% python3 -q
>>> import numpy as np
>>> import numpy.linalg as la
>>> np.set_printoptions(precision=3, suppress=True, linewidth=140)
>>> def rnd(a):
...     return np.round(a, 3) + 0
... 
>>> K = np.loadtxt("arr.csv", delimiter=",")
>>> K
array([[-0.977,  2.066, -1.506, -1.987, -1.576, -1.52 , -1.625,  1.584,  2.054,  0.961],
       [-1.222,  2.438, -1.786, -2.352, -1.821, -1.719, -1.795,  1.803,  2.412,  1.224],
       [-1.771,  3.481, -2.613, -3.566, -2.598, -2.641, -2.606,  2.563,  3.416,  1.727],
       [-0.962,  1.811, -1.438, -1.904, -1.438, -1.456, -1.403,  1.342,  1.952,  0.964],
       [-2.388,  4.529, -3.498, -4.695, -3.455, -3.404, -3.464,  3.493,  4.668,  2.304],
       [ 3.003, -5.918,  4.43 ,  6.021,  4.446,  4.403,  4.42 , -4.473, -5.942, -3.044],
       [ 1.648, -3.303,  2.612,  3.403,  2.598,  2.567,  2.517, -2.594, -3.4  , -1.656],
       [-1.224,  2.332, -1.725, -2.344, -1.781, -1.835, -1.824,  1.74 ,  2.237,  1.31 ],
       [ 1.758, -3.434,  2.682,  3.619,  2.652,  2.682,  2.662, -2.668, -3.575, -1.704],
       [ 0.246, -0.682,  0.392,  0.657,  0.517,  0.473,  0.369, -0.44 , -0.558, -0.333],
       [-2.036,  3.85 , -2.877, -3.858, -2.903, -2.887, -2.974,  2.963,  3.954,  1.916],
       [ 1.967, -3.813,  2.889,  3.913,  2.97 ,  2.922,  2.926, -2.987, -3.959, -1.938],
       [-1.826,  3.764, -2.769, -3.747, -2.83 , -2.677, -2.799,  2.8  ,  3.712,  1.809],
       [ 1.444, -2.798,  2.142,  2.8  ,  2.02 ,  2.099,  2.12 , -2.164, -2.852, -1.436],
       [-3.084,  6.111, -4.581, -6.034, -4.615, -4.601, -4.622,  4.605,  6.155,  3.088],
       [-0.07 ,  0.059, -0.012, -0.059, -0.082,  0.005, -0.04 ,  0.043,  0.011,  0.018]])
>>> round(np.log10(la.cond(K)))
3
>>> la.cond(K) > 100
np.True_
>>> rnd(la.norm(K, 2) / la.norm(K))
np.float64(1.0)
>>> [round(float(x), 3) for x in la.svd(K, compute_uv=False)[:3]]
[35.717, 0.281, 0.257]
>>> P = K @ la.solve(K.T @ K, K.T)
>>> rnd(np.trace(P))
np.float64(10.0)
>>> rnd(la.eigvalsh(P))
array([0., 0., 0., 0., 0., 0., 1., 1., 1., 1., 1., 1., 1., 1., 1., 1.])
>>> rnd(P @ K[:, 3])
array([-1.987, -2.352, -3.566, -1.904, -4.695,  6.021,  3.403, -2.344,  3.619,  0.657, -3.858,  3.913, -3.747,  2.8  , -6.034, -0.059])
>>> x0 = np.array([0, 2, -1, 0, -2, 1, -1, -2, 1, -1])
>>> rhs = K @ x0
>>> rnd(la.solve(K.T @ K, K.T @ rhs))
array([ 0.,  2., -1.,  0., -2.,  1., -1., -2.,  1., -1.])
>>> rng = np.random.default_rng(948)
>>> rhs = rhs + 0.3 * rng.normal(size=16)
>>> rnd(rhs)
array([  6.864,   7.648,  11.883,   6.028,  15.035, -19.355, -11.282,   7.48 , -11.555,  -2.056,  12.546, -13.198,  12.617,  -9.257,
        19.998,   0.207])
>>> c, *_ = la.lstsq(K, rhs)
>>> rnd(K.T @ (rhs - K @ c))
array([0., 0., 0., 0., 0., 0., 0., 0., 0., 0.])
>>> M2 = np.array([[-3, -1],
...     [-1, 3],
...     [2, -2],
...     [2, 3],
...     [3, 2],
...     [3, 0],
...     [2, 3],
...     [0, 1],
...     [3, 2],
...     [0, 1]])
>>> np.vstack([K, M2.T]).shape
(18, 10)
>>> M2 = K + rng.integers(-2, 3, (16, 1)) @ rng.integers(-2, 3, (1, 10))
>>> rnd(M2)
array([[-0.977, -1.934,  0.494, -1.987,  2.424, -1.52 ,  0.375,  3.584,  6.054, -1.039],
       [-1.222,  0.438, -0.786, -2.352,  0.179, -1.719, -0.795,  2.803,  4.412,  0.224],
       [-1.771, -0.519, -0.613, -3.566,  1.402, -2.641, -0.606,  4.563,  7.416, -0.273],
       [-0.962, -2.189,  0.562, -1.904,  2.562, -1.456,  0.597,  3.342,  5.952, -1.036],
       [-2.388,  8.529, -5.498, -4.695, -7.455, -3.404, -5.464,  1.493,  0.668,  4.304],
       [ 3.003, -1.918,  2.43 ,  6.021,  0.446,  4.403,  2.42 , -6.473, -9.942, -1.044],
       [ 1.648,  0.697,  0.612,  3.403, -1.402,  2.567,  0.517, -4.594, -7.4  ,  0.344],
       [-1.224,  2.332, -1.725, -2.344, -1.781, -1.835, -1.824,  1.74 ,  2.237,  1.31 ],
       [ 1.758, -7.434,  4.682,  3.619,  6.652,  2.682,  4.662, -0.668,  0.425, -3.704],
       [ 0.246,  3.318, -1.608,  0.657, -3.483,  0.473, -1.631, -2.44 , -4.558,  1.667],
       [-2.036,  7.85 , -4.877, -3.858, -6.903, -2.887, -4.974,  0.963, -0.046,  3.916],
       [ 1.967, -1.813,  1.889,  3.913,  0.97 ,  2.922,  1.926, -3.987, -5.959, -0.938],
       [-1.826,  7.764, -4.769, -3.747, -6.83 , -2.677, -4.799,  0.8  , -0.288,  3.809],
       [ 1.444, -4.798,  3.142,  2.8  ,  4.02 ,  2.099,  3.12 , -1.164, -0.852, -2.436],
       [-3.084,  8.111, -5.581, -6.034, -6.615, -4.601, -5.622,  3.605,  4.155,  4.088],
       [-0.07 , -3.941,  1.988, -0.059,  3.918,  0.005,  1.96 ,  2.043,  4.011, -1.982]])
>>> rnd(la.svd(M2 - K, compute_uv=False))
array([27.713,  0.   ,  0.   ,  0.   ,  0.   ,  0.   ,  0.   ,  0.   ,  0.   ,  0.   ])
>>> la.matrix_rank(M2 - K, tol=1e-8)
np.int64(1)
>>> M2 = np.array([[2, 2, 2], [-1, -1, -1]])
>>> M = np.block([[np.zeros((2, 2)), M2], [M2.T, np.zeros((3, 3))]])
>>> M
array([[ 0.,  0.,  2.,  2.,  2.],
       [ 0.,  0., -1., -1., -1.],
       [ 2., -1.,  0.,  0.,  0.],
       [ 2., -1.,  0.,  0.,  0.],
       [ 2., -1.,  0.,  0.,  0.]])
>>> Uu, sig, Vh = la.svd(M)
>>> evecs = Vh[:(sig > 1e-8).sum()]
>>> x0 = M[0] + 5 * M[2] + rng.integers(2) * np.eye(5)[1]
>>> x0
array([10., -4.,  2.,  2.,  2.])
>>> np.allclose(evecs.T @ evecs @ x0, x0)
False
>>> la.matrix_rank(np.vstack([M, x0]))
np.int64(3)
